$ python3 -q
>>> import numpy as np
>>> np.set_printoptions(suppress=True, linewidth=140)
>>> J = np.load("run18.npy")
>>> J
array([[  4.62,   2.81,  -5.65, -10.56,   9.53,  12.23],
       [-75.4 , -32.62, -56.85, -50.72, -35.75, -39.13],
       [-26.32, -13.57,  -8.46,  -1.19, -26.89, -23.76],
       [ 19.49,   7.82,   0.95,  -7.73,  13.93,  24.25],
       [ 49.45,  23.42,  40.04,  38.11,  27.06,  21.76],
       [ -8.31,  -7.99,  -1.79,  -0.65, -20.94,  -5.68],
       [ 49.11,  26.88,  31.07,  26.26,  45.15,  28.94],
       [-41.05, -10.71, -24.45, -16.1 ,   1.04, -31.11],
       [-39.04, -16.5 , -24.25, -17.33, -21.42, -26.31]])
>>> x0 = np.array([-2, 0, 1, -2, -1, -3])
>>> target = J @ x0
>>> np.round(np.linalg.lstsq(J, target)[0], 2) + 0
array([-2.,  0.,  1., -2., -1., -3.])
>>> np.round(np.linalg.pinv(J) @ J, 2) + 0
array([[1., 0., 0., 0., 0., 0.],
       [0., 1., 0., 0., 0., 0.],
       [0., 0., 1., 0., 0., 0.],
       [0., 0., 0., 1., 0., 0.],
       [0., 0., 0., 0., 1., 0.],
       [0., 0., 0., 0., 0., 1.]])
>>> rng = np.random.default_rng(9455)
>>> target = target + 0.05 * rng.normal(size=9)
>>> target.round(2)
array([ -40.04,  348.53,  144.7 , -109.24, -227.4 ,   54.13, -251.66,  182.18,  188.87])
>>> b, *_ = np.linalg.lstsq(J, target)
>>> np.round(np.linalg.norm(target - J @ b), 2)
np.float64(0.07)
>>> b.round(2)
array([-1.98,  0.03,  1.02, -2.04, -1.01, -3.04])
>>> [round(float(np.linalg.norm(np.linalg.solve(J.T @ J + lam * np.eye(6), J.T @ target))), 2) for lam in (0, 1, 10, 100)]
[4.4, 3.38, 3.29, 3.24]
>>> np.round(J.T @ (target - J @ b), 2) + 0
array([0., 0., 0., 0., 0., 0.])
>>> feats = np.load("x.npy")
>>> feats.round(2) + 0
array([[0.26, 0.26, 0.07, 0.02, 0.16, 0.02, 0.26, 0.16],
       [0.26, 0.26, 0.07, 0.02, 0.16, 0.02, 0.26, 0.16],
       [0.07, 0.07, 0.02, 0.01, 0.04, 0.01, 0.07, 0.04],
       [0.02, 0.02, 0.01, 0.  , 0.01, 0.  , 0.02, 0.01],
       [0.16, 0.16, 0.04, 0.01, 0.1 , 0.01, 0.16, 0.1 ],
       [0.02, 0.02, 0.01, 0.  , 0.01, 0.  , 0.02, 0.01],
       [0.26, 0.26, 0.07, 0.02, 0.16, 0.02, 0.26, 0.16],
       [0.16, 0.16, 0.04, 0.01, 0.1 , 0.01, 0.16, 0.1 ]])
>>> Uu, sig, vt = np.linalg.svd(feats)
>>> V = vt[:(sig > 1e-8).sum()]
>>> x0 = feats[2] + -3 * feats[4] + rng.integers(2) * np.eye(8)[1]
>>> x0.round(2)
array([-0.42,  0.58, -0.11, -0.04, -0.27, -0.04, -0.42, -0.27])
>>> np.linalg.matrix_rank(np.vstack([feats, x0]))
np.int64(2)
>>> np.round(np.diag(V.T @ V), 2) + 0
array([0.26, 0.26, 0.02, 0.  , 0.1 , 0.  , 0.26, 0.1 ])
>>> np.allclose(V.T @ V @ x0, x0)
False
>>> X = np.eye(3, dtype=int)[rng.permutation(3)] * np.array([4, 4, 2])
>>> X
array([[0, 4, 0],
       [4, 0, 0],
       [0, 0, 2]])
>>> r0 = np.array([-4, -5, -5])
>>> np.polyval(r0, X[1])
array([-89,  -5,  -5])
>>> np.convolve(X[1], r0)
array([-16, -20, -20,   0,   0])
>>> np.array([np.convolve(row, r0, "same") for row in X])
array([[-16, -20, -20],
       [-20, -20,   0],
       [  0,  -8, -10]])
>>> np.correlate(X[1], X[0], "full")
array([ 0, 16,  0,  0,  0])
>>> ev, V = np.linalg.eig(X)
>>> np.round(np.sort(np.linalg.eigvals(np.linalg.inv(X))), 2)
array([-0.25,  0.25,  0.5 ])
>>> np.prod(ev)
np.float64(-32.0)
>>> X @ V[:, 0] - ev[0] * V[:, 0]
array([0., 0., 0.])
>>> np.round(np.sort(np.linalg.eigvals(X @ X)), 2)
array([ 4., 16., 16.])
>>> A2 = np.linalg.inv(X)
>>> np.round(np.linalg.det(X) * A2, 2)
array([[ -0.,  -8.,  -0.],
       [ -8.,  -0.,  -0.],
       [ -0.,  -0., -16.]])
>>> (np.abs(A2) > 1e-9).astype(int)
array([[0, 1, 0],
       [1, 0, 0],
       [0, 0, 1]])
>>> np.round(np.linalg.cond(X), 2)
np.float64(2.0)
>>> X @ A2
array([[1., 0., 0.],
       [0., 1., 0.],
       [0., 0., 1.]])
>>> A = np.load("a.npy")
>>> A
array([[1.  , 0.9 , 0.81, 0.73],
       [0.9 , 1.  , 0.9 , 0.81],
       [0.81, 0.9 , 1.  , 0.9 ],
       [0.73, 0.81, 0.9 , 1.  ]])
>>> ev, V = np.linalg.eig(A)
>>> round(float(np.prod(ev)), 2)
0.01
>>> np.einsum("ii->", A)
np.float64(4.0)
>>> np.round(np.poly(A), 2)
array([ 1.  , -4.  ,  1.72, -0.2 ,  0.01])
>>> gram = A.T @ A
>>> gram.round(2)
array([[3.  , 3.12, 3.09, 2.92],
       [3.12, 3.28, 3.26, 3.09],
       [3.09, 3.26, 3.28, 3.12],
       [2.92, 3.09, 3.12, 3.  ]])
>>> np.round(np.linalg.svd(A, compute_uv=False) ** 2, 2) + 0
array([12.44,  0.1 ,  0.01,  0.  ])
>>> np.round(np.diag(gram), 2)
array([3.  , 3.28, 3.28, 3.  ])
>>> np.round(np.linalg.eigvalsh(gram)[::-1], 2) + 0
array([12.44,  0.1 ,  0.01,  0.  ])
>>> round(float(np.trace(gram)), 2), round(float((A ** 2).sum()), 2)
(12.55, 12.55)
>>> theta = np.radians(36)
>>> R = np.eye(4)
>>> R[1, 1] = R[2, 2] = np.cos(theta)
>>> R[1, 2], R[2, 1] = -np.sin(theta), np.sin(theta)
>>> R.round(2)
array([[ 1.  ,  0.  ,  0.  ,  0.  ],
       [ 0.  ,  0.81, -0.59,  0.  ],
       [ 0.  ,  0.59,  0.81,  0.  ],
       [ 0.  ,  0.  ,  0.  ,  1.  ]])
>>> A2 = A @ R.T
>>> np.allclose(np.linalg.norm(A, axis=1), np.linalg.norm(A2, axis=1))
True
>>> np.round(np.abs(A2 - A).max(axis=0), 2)
array([0.  , 0.76, 0.42, 0.  ])
>>> K = np.load("block15.npy")
>>> K
array([[0, 0, 0, 0],
       [2, 2, 1, 1],
       [0, 0, 0, 0],
       [3, 3, 1, 0],
       [0, 0, 0, 0],
       [3, 0, 1, 1],
       [5, 5, 2, 1],
       [3, 0, 1, 1],
       [3, 3, 1, 0],
       [2, 2, 1, 1],
       [0, 0, 0, 0],
       [0, 2, 2, 0],
       [0, 0, 0, 0],
       [0, 0, 0, 0],
       [3, 2, 3, 1],
       [0, 0, 0, 0],
       [5, 2, 2, 2],
       [5, 7, 4, 1],
       [5, 2, 2, 2],
       [3, 3, 1, 0],
       [0, 0, 0, 0],
       [3, 2, 3, 1],
       [0, 0, 0, 0],
       [0, 0, 0, 0],
       [0, 0, 0, 0],
       [0, 0, 0, 0],
       [8, 5, 3, 2],
       [0, 0, 0, 0],
       [2, 2, 1, 1],
       [3, 3, 1, 0],
       [5, 5, 2, 1],
       [2, 2, 1, 1],
       [0, 0, 0, 0],
       [0, 0, 0, 0],
       [0, 0, 0, 0],
       [0, 2, 2, 0]])
>>> z = K[:, 2] > np.median(K[:, 2])
>>> r0 = K[z].mean(axis=0) - K[~z].mean(axis=0)
>>> ((K - K.mean(axis=0)) @ r0 > 0).astype(int)
array([0, 1, 0, 1, 0, 1, 1, 1, 1, 1, 0, 0, 0, 0, 1, 0, 1, 1, 1, 1, 0, 1, 0, 0, 0, 0, 1, 0, 1, 1, 1, 1, 0, 0, 0, 0])
